>>> import numpy as np
>>> import numpy.linalg as la
>>> np.set_printoptions(precision=2, suppress=True, linewidth=160)
>>> rng = np.random.default_rng(926)
>>> t = np.sort(rng.uniform(-2, 2, 48))
>>> X = np.c_[t, t ** 2, t ** 3] @ np.array([[1, 0, 2, -2, 1, -2, -1, 0],
...     [-2, -1, -1, 2, -2, -1, 1, 2],
...     [0, 1, -1, -1, -1, 1, 1, 2]])
>>> X
array([[ -9.81, -11.67,  -0.12,  19.55,  -2.06,  -7.71,  -1.86,  -7.67],
       [ -9.52, -11.16,  -0.31,  18.84,  -2.15,  -7.27,  -1.64,  -7.17],
       [ -8.55,  -9.51,  -0.87,  16.54,  -2.39,  -5.85,  -0.96,  -5.59],
       [ -8.5 ,  -9.43,  -0.9 ,  16.42,  -2.41,  -5.78,  -0.93,  -5.52],
       [ -8.01,  -8.64,  -1.14,  15.29,  -2.49,  -5.1 ,  -0.63,  -4.79],
       [ -7.86,  -8.4 ,  -1.21,  14.95,  -2.52,  -4.9 ,  -0.54,  -4.57],
       [ -7.29,  -7.51,  -1.45,  13.67,  -2.59,  -4.16,  -0.22,  -3.79],
       [ -7.07,  -7.17,  -1.54,  13.18,  -2.6 ,  -3.88,  -0.11,  -3.5 ],
       [ -5.85,  -5.41,  -1.91,  10.56,  -2.62,  -2.46,   0.43,  -2.09],
       [ -5.16,  -4.49,  -2.04,   9.13,  -2.56,  -1.74,   0.67,  -1.42],
       [ -4.94,  -4.21,  -2.07,   8.69,  -2.53,  -1.53,   0.73,  -1.23],
       [ -4.68,  -3.89,  -2.09,   8.18,  -2.48,  -1.29,   0.79,  -1.01],
       [ -4.23,  -3.34,  -2.11,   7.3 ,  -2.39,  -0.89,   0.89,  -0.68],
       [ -3.16,  -2.16,  -2.03,   5.29,  -2.06,  -0.1 ,   1.  ,  -0.07],
       [ -2.89,  -1.89,  -1.98,   4.81,  -1.96,   0.06,   1.  ,   0.04],
       [ -2.53,  -1.55,  -1.88,   4.16,  -1.79,   0.26,   0.98,   0.16],
       [ -2.34,  -1.37,  -1.82,   3.83,  -1.7 ,   0.35,   0.96,   0.21],
       [ -2.01,  -1.09,  -1.7 ,   3.27,  -1.53,   0.47,   0.92,   0.27],
       [ -1.64,  -0.8 ,  -1.52,   2.65,  -1.31,   0.58,   0.84,   0.3 ],
       [ -1.48,  -0.69,  -1.44,   2.4 ,  -1.21,   0.61,   0.79,   0.3 ],
       [ -1.36,  -0.6 ,  -1.37,   2.2 ,  -1.13,   0.62,   0.76,   0.29],
       [ -1.21,  -0.51,  -1.27,   1.96,  -1.03,   0.63,   0.71,   0.28],
       [ -0.97,  -0.36,  -1.1 ,   1.58,  -0.85,   0.62,   0.61,   0.24],
       [ -0.95,  -0.35,  -1.09,   1.55,  -0.84,   0.62,   0.61,   0.24],
       [ -0.42,  -0.09,  -0.6 ,   0.71,  -0.4 ,   0.45,   0.33,   0.11],
       [ -0.41,  -0.09,  -0.59,   0.69,  -0.39,   0.44,   0.32,   0.1 ],
       [ -0.39,  -0.08,  -0.56,   0.66,  -0.37,   0.43,   0.3 ,   0.1 ],
       [ -0.13,  -0.01,  -0.23,   0.25,  -0.13,   0.21,   0.12,   0.02],
       [ -0.13,  -0.01,  -0.23,   0.25,  -0.13,   0.21,   0.12,   0.02],
       [  0.09,  -0.01,   0.23,  -0.22,   0.09,  -0.26,  -0.11,   0.03],
       [  0.12,  -0.06,   0.48,  -0.44,   0.1 ,  -0.65,  -0.18,   0.22],
       [  0.12,  -0.07,   0.5 ,  -0.47,   0.08,  -0.71,  -0.18,   0.27],
       [  0.11,  -0.07,   0.51,  -0.48,   0.08,  -0.73,  -0.19,   0.29],
       [ -0.03,  -0.13,   0.63,  -0.65,  -0.19,  -1.2 ,  -0.1 ,   0.87],
       [ -0.18,  -0.15,   0.61,  -0.72,  -0.44,  -1.43,   0.03,   1.35],
       [ -0.36,  -0.14,   0.52,  -0.79,  -0.77,  -1.63,   0.22,   1.92],
       [ -0.4 ,  -0.14,   0.5 ,  -0.81,  -0.85,  -1.67,   0.26,   2.06],
       [ -0.46,  -0.13,   0.46,  -0.82,  -0.95,  -1.71,   0.33,   2.23],
       [ -0.66,  -0.09,   0.31,  -0.89,  -1.34,  -1.85,   0.57,   2.89],
       [ -0.67,  -0.09,   0.31,  -0.89,  -1.35,  -1.85,   0.57,   2.9 ],
       [ -0.77,  -0.07,   0.22,  -0.93,  -1.55,  -1.91,   0.7 ,   3.25],
       [ -1.36,   0.14,  -0.38,  -1.12,  -2.72,  -2.08,   1.49,   5.2 ],
       [ -3.51,   1.53,  -3.43,  -2.17,  -7.58,  -1.67,   5.03,  13.26],
       [ -3.9 ,   1.86,  -4.09,  -2.41,  -8.54,  -1.48,   5.75,  14.84],
       [ -4.07,   2.02,  -4.39,  -2.53,  -8.98,  -1.38,   6.09,  15.58],
       [ -4.46,   2.37,  -5.07,  -2.79,  -9.94,  -1.15,   6.83,  17.19],
       [ -4.91,   2.82,  -5.89,  -3.12, -11.1 ,  -0.85,   7.73,  19.13],
       [ -4.99,   2.9 ,  -6.04,  -3.18, -11.31,  -0.8 ,   7.89,  19.48]])
>>> D = la.norm(X[:, None] - X[None], axis=-1)
>>> (D + 1e9 * np.eye(48)).round(6).argmin(axis=1)
array([ 1,  0,  3,  2,  5,  4,  7,  6,  9, 10,  9, 10, 11, 14, 13, 16, 15, 16, 19, 20, 19, 20, 23, 22, 25, 24, 25, 28, 27, 30, 31, 32, 31, 34, 33, 36, 35, 36,
       39, 38, 39, 40, 43, 44, 43, 44, 47, 46])
>>> D[:5, :5]
array([[0.  , 1.18, 4.96, 5.15, 6.96],
       [1.18, 0.  , 3.78, 3.97, 5.78],
       [4.96, 3.78, 0.  , 0.19, 2.  ],
       [5.15, 3.97, 0.19, 0.  , 1.81],
       [6.96, 5.78, 2.  , 1.81, 0.  ]])
>>> D[3].round(6).argsort(kind="stable")[:4]
array([3, 2, 4, 5])
>>> np.flatnonzero(D[3] < D.mean() / 2)
array([0, 1, 2, 3, 4, 5, 6, 7])
>>> D.mean(axis=1).argmax()
np.int64(47)
>>> D.shape
(48, 48)
>>> np.unravel_index(D.round(6).argmax(), D.shape)
(np.int64(0), np.int64(47))
